% python3 -q
>>> import numpy as np
>>> np.set_printoptions(precision=2, suppress=True, linewidth=100)
>>> tidy = lambda a: np.round(a, 2) + 0
>>> m1 = np.loadtxt("out18.csv", delimiter=",")
>>> print(m1)
[[-0.9  0.7  0.5 -3.5]
 [-2.2  1.  -1.1  6.5]]
>>> out = m1 / np.sqrt((m1 ** 2).mean(axis=1, keepdims=True))
>>> print(tidy(np.linalg.norm(out, axis=1)))
[2. 2.]
>>> print(np.linalg.matrix_rank(m1 - m1.mean(axis=1, keepdims=True)))
2
>>> out = m1 / np.linalg.norm(m1, axis=1, keepdims=True)
>>> C2 = out @ out.T
>>> print(tidy(np.linalg.norm(out, axis=1)))
[1. 1.]
>>> print(tidy(np.degrees(np.arccos(np.clip(C2[1, 0], -1, 1)))))
142.24
>>> C2 = m1.T @ m1
>>> print(tidy(C2))
[[  5.65  -2.83   1.97 -11.15]
 [ -2.83   1.49  -0.75   4.05]
 [  1.97  -0.75   1.46  -8.9 ]
 [-11.15   4.05  -8.9   54.5 ]]
>>> print(tidy(np.diag(C2)))
[ 5.65  1.49  1.46 54.5 ]
>>> print(np.allclose(C2, C2.T))
True
>>> print(np.trace(C2), tidy((m1 ** 2).sum()))
63.1 63.1
>>> print((m1 @ m1.T).shape)
(2, 2)
>>> print(tidy(np.linalg.norm(m1, 2)))
7.67
>>> r0 = np.array([2, 0, 2, 3, 1])
>>> r1 = np.array([4, -2, -1])
>>> data = np.outer(r0, r1)
>>> print(data)
[[ 8 -4 -2]
 [ 0  0  0]
 [ 8 -4 -2]
 [12 -6 -3]
 [ 4 -2 -1]]
>>> U, sigma, Vt = np.linalg.svd(data)
>>> evecs = Vt[:(sigma > 1e-8).sum()]
>>> rng = np.random.default_rng(3034)
>>> vec = data[3] + -1 * data[0] + rng.integers(2) * np.eye(3)[2]
>>> print(vec)
[ 4. -2. -1.]
>>> print(np.linalg.matrix_rank(np.vstack([data, vec])))
1
>>> print(tidy(evecs.T @ evecs))
[[ 0.76 -0.38 -0.19]
 [-0.38  0.19  0.1 ]
 [-0.19  0.1   0.05]]
>>> print(np.allclose(evecs.T @ evecs @ vec, vec))
True
>>> print(tidy(np.linalg.norm(vec - evecs.T @ evecs @ vec)))
0.0
>>> print(tidy(np.diag(evecs.T @ evecs)))
[0.76 0.19 0.05]
>>> arr = (rng.random((3, 3)) < 0.3) + np.eye(3)
>>> arr /= arr.sum(axis=1, keepdims=True)
>>> print(tidy(arr))
[[1.   0.   0.  ]
 [0.33 0.33 0.33]
 [0.   0.   1.  ]]
>>> idx = rng.permutation(3)
>>> print(idx)
[0 1 2]
>>> out = arr[idx][:, idx]
>>> print(tidy(np.linalg.det(out)), tidy(np.linalg.det(arr[idx])))
0.33 0.33
>>> print(np.allclose(out, arr))
True
>>> print(tidy(np.diag(out)))
[1.   0.33 1.  ]
>>> print(tidy(np.trace(out)))
2.33
>>> print(tidy(out))
[[1.   0.   0.  ]
 [0.33 0.33 0.33]
 [0.   0.   1.  ]]
